$ ipython --no-banner

In [1]: import numpy as np

In [2]: import numpy.linalg as la

In [3]: np.set_printoptions(precision=1, suppress=True, linewidth=200, floatmode="fixed")

In [4]: Z = np.array([[-0.8, 0.8, -1.0, -0.2]])

In [5]: rng = np.random.default_rng(10765)

In [6]: X = np.array([[1],
   ...:     [3],
   ...:     [-1],
   ...:     [-1],
   ...:     [1],
   ...:     [3],
   ...:     [2],
   ...:     [-3],
   ...:     [0],
   ...:     [-3],
   ...:     [-1],
   ...:     [2],
   ...:     [2],
   ...:     [1],
   ...:     [-1],
   ...:     [1],
   ...:     [-1],
   ...:     [0],
   ...:     [2]]) @ Z + 0.3 * rng.normal(size=(19, 4))

In [7]: print(X.round(1) + 0)
[[-0.7  1.1 -1.1  0.1]
 [-2.8  2.5 -2.8 -0.8]
 [ 0.6 -0.6  1.0  0.3]
 [ 0.9 -0.7  1.2  0.6]
 [-0.7  0.4 -0.5  0.4]
 [-2.2  2.1 -2.8 -0.1]
 [-0.9  1.6 -2.2 -0.3]
 [ 3.0 -2.2  3.0  0.3]
 [-0.1 -0.4 -0.5 -0.5]
 [ 2.6 -2.7  3.1  0.3]
 [ 1.0 -0.7  0.8  0.2]
 [-1.9  1.4 -1.9 -0.3]
 [-1.7  2.2 -2.0 -0.9]
 [-0.8  1.2 -1.2  0.2]
 [ 0.6 -0.4  1.1 -0.1]
 [-1.0  0.7 -1.2  0.0]
 [ 0.7 -0.9  0.6  0.1]
 [ 0.3 -0.1  0.0 -0.2]
 [-1.7  1.5 -2.2 -0.4]]

In [8]: print(np.round(X.reshape(-1, 2), 1) + 0)
[[-0.7  1.1]
 [-1.1  0.1]
 [-2.8  2.5]
 [-2.8 -0.8]
 [ 0.6 -0.6]
 [ 1.0  0.3]
 [ 0.9 -0.7]
 [ 1.2  0.6]
 [-0.7  0.4]
 [-0.5  0.4]
 [-2.2  2.1]
 [-2.8 -0.1]
 [-0.9  1.6]
 [-2.2 -0.3]
 [ 3.0 -2.2]
 [ 3.0  0.3]
 [-0.1 -0.4]
 [-0.5 -0.5]
 [ 2.6 -2.7]
 [ 3.1  0.3]
 [ 1.0 -0.7]
 [ 0.8  0.2]
 [-1.9  1.4]
 [-1.9 -0.3]
 [-1.7  2.2]
 [-2.0 -0.9]
 [-0.8  1.2]
 [-1.2  0.2]
 [ 0.6 -0.4]
 [ 1.1 -0.1]
 [-1.0  0.7]
 [-1.2  0.0]
 [ 0.7 -0.9]
 [ 0.6  0.1]
 [ 0.3 -0.1]
 [ 0.0 -0.2]
 [-1.7  1.5]
 [-2.2 -0.4]]

In [9]: T = X.reshape(19, 2, -1)

In [10]: print(T.sum(axis=1))
[[-1.9  1.2]
 [-5.6  1.7]
 [ 1.6 -0.3]
 [ 2.2 -0.1]
 [-1.2  0.7]
 [-5.0  2.0]
 [-3.1  1.3]
 [ 6.0 -1.9]
 [-0.6 -0.9]
 [ 5.7 -2.4]
 [ 1.9 -0.6]
 [-3.8  1.1]
 [-3.7  1.3]
 [-2.0  1.4]
 [ 1.7 -0.6]
 [-2.2  0.7]
 [ 1.4 -0.7]
 [ 0.3 -0.3]
 [-3.9  1.1]]

In [11]: print(T[:, 0])
[[-0.7  1.1]
 [-2.8  2.5]
 [ 0.6 -0.6]
 [ 0.9 -0.7]
 [-0.7  0.4]
 [-2.2  2.1]
 [-0.9  1.6]
 [ 3.0 -2.2]
 [-0.1 -0.4]
 [ 2.6 -2.7]
 [ 1.0 -0.7]
 [-1.9  1.4]
 [-1.7  2.2]
 [-0.8  1.2]
 [ 0.6 -0.4]
 [-1.0  0.7]
 [ 0.7 -0.9]
 [ 0.3 -0.1]
 [-1.7  1.5]]

In [12]: ang = np.radians(36)

In [13]: Rm = np.eye(4)

In [14]: Rm[1, 1] = Rm[3, 3] = np.cos(ang)

In [15]: Rm[1, 3], Rm[3, 1] = -np.sin(ang), np.sin(ang)

In [16]: print(Rm)
[[ 1.0  0.0  0.0  0.0]
 [ 0.0  0.8  0.0 -0.6]
 [ 0.0  0.0  1.0  0.0]
 [ 0.0  0.6  0.0  0.8]]

In [17]: A2 = X @ Rm.T

In [18]: print(np.allclose(X @ X.T, A2 @ A2.T))
True

In [19]: print(np.allclose(la.norm(X, axis=1), la.norm(A2, axis=1)))
True

In [20]: print(A2.round(1) + 0)
[[-0.7  0.8 -1.1  0.8]
 [-2.8  2.5 -2.8  0.8]
 [ 0.6 -0.6  1.0 -0.1]
 [ 0.9 -0.9  1.2  0.1]
 [-0.7  0.1 -0.5  0.5]
 [-2.2  1.8 -2.8  1.2]
 [-0.9  1.5 -2.2  0.7]
 [ 3.0 -2.0  3.0 -1.0]
 [-0.1 -0.1 -0.5 -0.6]
 [ 2.6 -2.3  3.1 -1.4]
 [ 1.0 -0.7  0.8 -0.3]
 [-1.9  1.3 -1.9  0.6]
 [-1.7  2.3 -2.0  0.6]
 [-0.8  0.8 -1.2  0.9]
 [ 0.6 -0.3  1.1 -0.4]
 [-1.0  0.5 -1.2  0.4]
 [ 0.7 -0.8  0.6 -0.4]
 [ 0.3  0.1  0.0 -0.2]
 [-1.7  1.5 -2.2  0.5]]

In [21]: Xs = X - X.mean(axis=0)

In [22]: left, sigma, Vt = la.svd(Xs, full_matrices=False)

In [23]: print(np.abs(Vt[-1]))
[0.3 0.5 0.8 0.1]

In [24]: print(np.abs(left[:, 0]).argmax())
9

In [25]: print(np.round((sigma ** 2).sum() ** 2 / (sigma ** 4).sum(), 1))
1.1

In [26]: print(np.abs(Vt[0]).argmax())
2

In [27]: print(np.round(sigma ** 2 / (sigma ** 2).sum(), 1) + 0)
[1.0 0.0 0.0 0.0]
